% ipython --no-banner

In [1]: import numpy as np

In [2]: from numpy import linalg as LA

In [3]: np.set_printoptions(suppress=True, linewidth=160)

In [4]: feats = np.load("test14.npy")

In [5]: feats
Out[5]: 
array([[ 2,  0,  0],
       [ 0, -1,  0],
       [ 0,  0,  0]])

In [6]: [round(float(LA.det(feats[:i, :i])), 2) + 0 for i in range(1, 4)]
Out[6]: [2.0, -2.0, 0.0]

In [7]: round(LA.eigvalsh(feats).min(), 2)
Out[7]: np.float64(-1.0)

In [8]: K = np.array([[-2.0, -3.0], [-3.0, -2.0]])

In [9]: # symmetric, so the eigenvalues are real

In [10]: t = np.radians(180)

In [11]: Rm = np.eye(2)

In [12]: Rm[0, 0] = Rm[1, 1] = np.cos(t)

In [13]: Rm[0, 1], Rm[1, 0] = -np.sin(t), np.sin(t)

In [14]: Rm.round(2) + 0
Out[14]: 
array([[-1.,  0.],
       [ 0., -1.]])

In [15]: B = K @ Rm.T

In [16]: np.round(LA.svd(K, compute_uv=False), 2), np.round(LA.svd(B, compute_uv=False), 2)
Out[16]: (array([5., 1.]), array([5., 1.]))

In [17]: np.abs(B - K).max(axis=0)
Out[17]: array([6., 6.])

In [18]: B.round(2)
Out[18]: 
array([[2., 3.],
       [3., 2.]])

In [19]: round(LA.det(Rm), 2), np.trace(Rm)
Out[19]: (np.float64(1.0), np.float64(-2.0))

In [20]: w, V = LA.eig(B)

In [21]: np.prod(w)
Out[21]: np.float64(-5.0)

In [22]: w
Out[22]: array([ 5., -1.])

In [23]: B @ V[:, 0] - w[0] * V[:, 0]
Out[23]: array([0., 0.])

In [24]: np.round(np.sort(LA.eigvals(LA.inv(B))), 2)
Out[24]: array([-1. ,  0.2])

In [25]: np.round(np.sort(LA.eigvals(B @ B)), 2)
Out[25]: array([ 1., 25.])

In [26]: np.round(LA.eigvals(K), 2)
Out[26]: array([ 1., -5.])

In [27]: np.round(LA.det(2 * K), 2), round(float(LA.det(K)), 2)
Out[27]: (np.float64(-20.0), -5.0)

In [28]: np.round(LA.det(K.T), 2)
Out[28]: np.float64(-5.0)

In [29]: F = np.load("x.npy")

In [30]: F
Out[30]: 
array([[ 1,  0,  0],
       [-1,  1,  0],
       [-2, -1,  1]])

In [31]: rng = np.random.default_rng(440)

In [32]: B = F + rng.integers(-2, 3, (3, 2)) @ rng.integers(-2, 3, (2, 3))

In [33]: B
Out[33]: 
array([[-1, -2, -6],
       [ 1,  3,  6],
       [-1,  0,  4]])

In [34]: LA.matrix_rank(B - F, tol=1e-8)
Out[34]: np.int64(1)

In [35]: np.round(LA.svd(B - F, compute_uv=False), 2) + 0
Out[35]: array([9.95, 0.  , 0.  ])

In [36]: np.abs(B - F).sum(axis=1)
Out[36]: array([10, 10,  5])

In [37]: T = np.stack([feats, -1 * feats, feats[::-1]])

In [38]: LA.matrix_rank(T)
Out[38]: array([2, 2, 2])

In [39]: T.shape
Out[39]: (3, 3, 3)

In [40]: (T @ feats.T).shape
Out[40]: (3, 3, 3)

In [41]: np.round(np.sort(LA.eigvals(F)), 2)
Out[41]: array([1., 1., 1.])

In [42]: F @ F
Out[42]: 
array([[ 1,  0,  0],
       [-2,  1,  0],
       [-3, -2,  1]])

In [43]: LA.matrix_power(F - np.diag(np.diag(F)), 3)
Out[43]: 
array([[0, 0, 0],
       [0, 0, 0],
       [0, 0, 0]])

In [44]: np.round(np.sort(np.abs(LA.eigvals(F))), 2)
Out[44]: array([1., 1., 1.])

In [45]: round(float(np.abs(LA.eigvals(F)).max()), 2)
Out[45]: 1.0

In [46]: np.allclose(F @ F.T, F.T @ F)
Out[46]: False

In [47]: t = np.radians(135)

In [48]: Rm = np.eye(3)

In [49]: Rm[0, 0] = Rm[2, 2] = np.cos(t)

In [50]: Rm[0, 2], Rm[2, 0] = -np.sin(t), np.sin(t)

In [51]: Rm.round(2)
Out[51]: 
array([[-0.71,  0.  , -0.71],
       [ 0.  ,  1.  ,  0.  ],
       [ 0.71,  0.  , -0.71]])

In [52]: B = F @ Rm.T

In [53]: np.round(LA.svd(F, compute_uv=False), 2), np.round(LA.svd(B, compute_uv=False), 2)
Out[53]: (array([2.65, 1.38, 0.27]), array([2.65, 1.38, 0.27]))

In [54]: t = rng.uniform(0, 2 * np.pi, 18)

In [55]: q, _ = LA.qr(np.array([[0.1, -0.5], [-0.5, 0.6], [-0.7, -0.3]]))

In [56]: J = 20 * np.c_[np.cos(t), np.sin(t)] @ q.T

In [57]: J.round(2)
Out[57]: 
array([[ 10.51,  -8.36,  14.81],
       [-11.94,  13.98,  -7.86],
       [ -2.03,  -6.37, -18.85],
       [ 11.58, -16.11,   2.53],
       [-11.78,  12.62, -10.1 ],
       [ -1.7 ,  10.89,  16.69],
       [-11.65,  15.98,  -3.  ],
       [  0.73,  -9.8 , -17.42],
       [  1.35,   7.26,  18.59],
       [  9.26,  -5.47,  16.86],
       [ 11.34, -16.43,   1.16],
       [  7.29,  -1.67,  18.55],
       [-11.34,  16.43,  -1.15],
       [ 11.32, -16.45,   1.06],
       [ -5.66,  -1.08, -19.15],
       [  3.81,   3.91,  19.24],
       [-11.93,  14.88,  -6.04],
       [-11.35,  10.83, -12.4 ]])

In [58]: W2 = J[[12, 1]].astype(float)

In [59]: for _ in range(6):
    ...:     z = LA.norm(J[:, None] - W2, axis=-1).argmin(axis=1)
    ...:     W2 = np.array([J[z == j].mean(axis=0) for j in range(2)])
    ...: 

In [60]: z
Out[60]: array([0, 1, 1, 0, 1, 0, 1, 1, 0, 0, 0, 0, 1, 0, 1, 0, 1, 1])

In [61]: np.round(W2[1] - W2[0], 2)
Out[61]: array([-15.75,  12.21, -22.83])

In [62]: W2.round(2)
Out[62]: 
array([[  7.2 ,  -4.71,  12.17],
       [ -8.55,   7.5 , -10.66]])
